In [1]: import numpy as np

In [2]: np.set_printoptions(precision=2, suppress=True, linewidth=100, legacy="1.25")

In [3]: data = np.load("run18.npy")

In [4]: print(data)
[[ -1.8   0.4   0.6   0.7  -4. ]
 [ -0.9   0.   -0.2  -0.4 -12. ]
 [ -0.4  -0.4  -1.2  -0.6  10. ]
 [ -0.4   0.3   0.2  -1.3  24. ]
 [ -1.2  -1.1  -0.3  -0.1  18. ]
 [ -0.4   1.6   0.5  -0.3  44. ]
 [ -0.6   0.3   0.6   0.3  22. ]
 [  1.6   0.6   0.6   0.1  -4. ]
 [  0.5  -0.2  -1.1   0.3  -8. ]
 [  0.6  -0.6  -0.5   0.9  54. ]
 [ -2.7  -1.   -0.3  -1.   22. ]
 [  2.9  -0.5   0.1   0.7   4. ]
 [ -0.5   1.4  -0.4   2.5 -22. ]
 [  0.6   0.3  -0.8   0.6 -30. ]
 [ -0.4   0.5   1.    0.8 -24. ]]

In [5]: # column 4 is much longer than the rest

In [6]: cov = np.cov(data, rowvar=False)

In [7]: print(np.median(data, axis=0))
[-0.4  0.3 -0.2  0.3  4. ]

In [8]: print(np.polyfit(data[:, 1], data[:, 4], 1))
[-7.16  7.03]

In [9]: print(np.argsort(-data.std(axis=0).round(6), kind="stable"))
[4 0 3 1 2]

In [10]: print(np.argwhere(np.triu(np.abs(np.corrcoef(data.T)) > 0.8, 1)))
[]

In [11]: print(np.round(np.corrcoef(data[:, 1], data[:, 4])[0, 1], 2))
-0.23

In [12]: print(data.std(axis=0))
[ 1.3   0.75  0.64  0.89 23.73]

In [13]: print(cov.shape)
(5, 5)

In [14]: left, sig, VT = np.linalg.svd(data, full_matrices=False)

In [15]: print(np.round(left.T @ left, 2) + 0)
[[1. 0. 0. 0. 0.]
 [0. 1. 0. 0. 0.]
 [0. 0. 1. 0. 0.]
 [0. 0. 0. 1. 0.]
 [0. 0. 0. 0. 1.]]

In [16]: print(np.round(VT @ VT.T, 2) + 0)
[[1. 0. 0. 0. 0.]
 [0. 1. 0. 0. 0.]
 [0. 0. 1. 0. 0.]
 [0. 0. 0. 1. 0.]
 [0. 0. 0. 0. 1.]]

In [17]: print(np.cumsum(sig ** 2) / np.sum(sig ** 2))
[0.99 1.   1.   1.   1.  ]

In [18]: print(np.allclose(left * sig @ VT, data))
True

In [19]: print(left.shape, sig.shape, VT.shape)
(15, 5) (5,) (5, 5)

In [20]: d = np.linalg.norm(data[:, None] - data[None], axis=-1)

In [21]: print(np.unravel_index(d.round(6).argmax(), d.shape))
(9, 13)

In [22]: print(np.linalg.matrix_rank(d ** 2))
7

In [23]: rng = np.random.default_rng(551)

In [24]: idx = rng.permutation(5)

In [25]: B = data[:, idx] * rng.choice([-1, 1], 5)

In [26]: print(B)
[[ -1.8   0.7  -0.4  -4.    0.6]
 [ -0.9  -0.4  -0.  -12.   -0.2]
 [ -0.4  -0.6   0.4  10.   -1.2]
 [ -0.4  -1.3  -0.3  24.    0.2]
 [ -1.2  -0.1   1.1  18.   -0.3]
 [ -0.4  -0.3  -1.6  44.    0.5]
 [ -0.6   0.3  -0.3  22.    0.6]
 [  1.6   0.1  -0.6  -4.    0.6]
 [  0.5   0.3   0.2  -8.   -1.1]
 [  0.6   0.9   0.6  54.   -0.5]
 [ -2.7  -1.    1.   22.   -0.3]
 [  2.9   0.7   0.5   4.    0.1]
 [ -0.5   2.5  -1.4 -22.   -0.4]
 [  0.6   0.6  -0.3 -30.   -0.8]
 [ -0.4   0.8  -0.5 -24.    1. ]]

In [27]: left, _, VT = np.linalg.svd(data.T @ B)

In [28]: print(np.round(np.linalg.lstsq(data, B)[0], 2) + 0)
[[ 1.  0.  0.  0.  0.]
 [ 0.  0. -1.  0.  0.]
 [ 0.  0.  0.  0.  1.]
 [ 0.  1.  0.  0.  0.]
 [ 0.  0.  0.  1.  0.]]

In [29]: print(idx)
[0 3 1 4 2]

In [30]: print(np.round(left @ VT, 2) + 0)
[[ 1.  0.  0.  0.  0.]
 [ 0.  0. -1.  0.  0.]
 [ 0.  0.  0.  0.  1.]
 [ 0.  1.  0.  0.  0.]
 [ 0.  0.  0.  1.  0.]]

In [31]: W0 = np.load("out19.npy")

In [32]: print(W0)
[[ 0.2  0.2  0.2 -0.1  1.4]
 [-0.8  1.8  0.8 -0.2 -0.3]
 [ 0.6 -1.1  0.3 -0.4  1.3]
 [-1.4 -1.3 -0.5  0.6 -0.6]
 [-0.7 -2.3 -0.2  0.   0.6]
 [-0.5  0.4 -1.1  1.   0.3]]

In [33]: left, sig, VT = np.linalg.svd(W0)

In [34]: print(np.argmax(sig[:-1] / (sig[1:] + 1e-6)) + 1)
4

In [35]: B = left[:, :4] @ np.diag(sig[:4]) @ VT[:4]

In [36]: print(round(float(np.linalg.norm(W0 - B) / np.linalg.norm(W0)), 2))
0.02

In [37]: print(round(np.linalg.norm(W0 - B, 2), 2), round(sig[4], 2))
0.08 0.08

In [38]: print(np.diff(W0, axis=0))
[[-1.   1.6  0.6 -0.1 -1.7]
 [ 1.4 -2.9 -0.5 -0.2  1.6]
 [-2.  -0.2 -0.8  1.  -1.9]
 [ 0.7 -1.   0.3 -0.6  1.2]
 [ 0.2  2.7 -0.9  1.  -0.3]]

In [39]: print(W0.sum(axis=0))
[-2.6 -2.3 -0.5  0.9  2.7]

In [40]: B = W0 / np.sqrt((W0 ** 2).mean(axis=1, keepdims=True))

In [41]: print(B[3])
[-1.46 -1.35 -0.52  0.62 -0.62]

In [42]: print(np.linalg.norm(B, axis=1))
[2.24 2.24 2.24 2.24 2.24 2.24]

In [43]: B = np.array([[3, 3, -3, -5, -9, -2, -4, -5, 5, -3, 0, 6, -2, 9],
    ...:     [-3, 5, 4, 9, 6, 5, -1, -4, 8, -9, -2, 4, -6, 0],
    ...:     [-7, 6, 6, 4, -1, 6, -7, 2, -7, -7, 7, 4, 4, 1],
    ...:     [-4, -9, 8, 4, -3, 7, -2, 2, -5, -5, -5, -2, -2, -6],
    ...:     [-5, -5, -4, -2, -9, -7, -3, -8, 4, 3, 6, 0, 2, -3],
    ...:     [-9, 8, -1, -9, -7, -4, -9, -2, 1, 1, -5, -7, -6, 0],
    ...:     [-8, 2, 3, -6, 4, -4, -6, -1, 3, 2, -2, -9, -1, 3],
    ...:     [-6, 2, 9, 7, 1, 8, -2, -1, -9, 8, 0, 7, 1, 8]])

In [44]: A = B.T @ B

In [45]: print(A)
[[ 289  -87 -144   11   44  -36  204   47   61   -1    8   79   38  -13]
 [ -87  248   11  -42   23    3 -114  -21   34  -38    3   20  -52  124]
 [-144   11  232  169   85  210  -65   49 -154  -44  -31   49   -6   24]
 [  11  -42  169  308  147  237   84   38  -99  -85   35  180   27  -21]
 [  44   23   85  147  274  104  107   94  -15  -23  -31   -8    5  -17]
 [ -36    3  210  237  104  259   12   76 -163  -85  -17  138    6   19]
 [ 204 -114  -65   84  107   12  200   56   10   34    2   51   42  -56]
 [  47  -21   49   38   94   76   56  119 -109   -9  -24  -26   34  -42]
 [  61   34 -154  -99  -15 -163   10 -109  270  -66  -27  -53  -86   -7]
 [  -1  -38  -44  -85  -23  -85   34   -9  -66  242    3  -41   48   57]
 [   8    3  -31   35  -31  -17    2  -24  -27    3  143   83   94   13]
 [  79   20   49  180   -8  138   51  -26  -53  -41   83  251   42   99]
 [  38  -52   -6   27    5    6   42   34  -86   48   94   42  102   -3]
 [ -13  124   24  -21  -17   19  -56  -42   -7   57   13   99   -3  200]]

In [46]: # rows and columns are dependent

In [47]: B = A / np.linalg.norm(A, axis=1, keepdims=True)

In [48]: cov = B @ B.T

In [49]: print(np.argwhere(np.triu(np.abs(cov) > 0.95, 1)))
[]

In [50]: print(np.linalg.norm(B, axis=1))
[1. 1. 1. 1. 1. 1. 1. 1. 1. 1. 1. 1. 1. 1.]

In [51]: print(cov[3])
[ 0.06 -0.17  0.78  1.    0.72  0.94  0.36  0.59 -0.65 -0.48  0.2   0.78  0.35 -0.02]

In [52]: print((cov - 2 * np.eye(14)).round(6).argmax(axis=1))
[ 6 13  5  5  7  3  0  4  0 12 12  3 10  1]

In [53]: print(round(np.degrees(np.arccos(np.clip(cov[3, 5], -1, 1))), 2))
19.89

In [54]: feats = np.load("test13.npy")

In [55]: print(feats)
[[0 0 0 0 0 2 3]
 [2 2 0 0 4 2 3]
 [2 2 0 0 4 2 3]
 [0 0 0 0 0 2 3]
 [0 0 0 0 0 2 3]
 [0 0 0 0 0 2 3]
 [0 0 0 0 0 2 3]
 [0 0 0 0 0 2 3]
 [1 1 0 0 2 2 3]
 [0 0 0 0 0 2 3]
 [0 0 0 0 0 2 3]
 [0 0 0 0 0 2 3]
 [1 1 0 0 2 2 3]
 [0 0 0 0 0 2 3]
 [3 3 0 0 6 2 3]
 [3 3 0 0 6 2 3]
 [2 2 0 0 4 2 3]
 [3 3 0 0 6 2 3]
 [0 0 0 0 0 2 3]
 [3 3 0 0 6 2 3]
 [0 0 0 0 0 2 3]
 [2 2 0 0 4 2 3]
 [0 0 0 0 0 2 3]
 [1 1 0 0 2 2 3]
 [2 2 0 0 4 2 3]
 [2 2 0 0 4 2 3]
 [3 3 0 0 6 2 3]
 [3 3 0 0 6 2 3]
 [2 2 0 0 4 2 3]
 [4 4 1 1 8 2 3]
 [0 0 0 0 0 2 3]
 [3 3 0 0 6 2 3]
 [4 4 1 1 8 2 3]
 [4 4 1 1 8 2 3]
 [0 0 0 0 0 2 3]]

In [56]: u = np.array([9, 6])

In [57]: print(np.cross(feats[2, :3], feats[28, :3]))
[0 0 0]

In [58]: print(np.polyval(u, feats[2]))
[24 24  6  6 42 24 33]
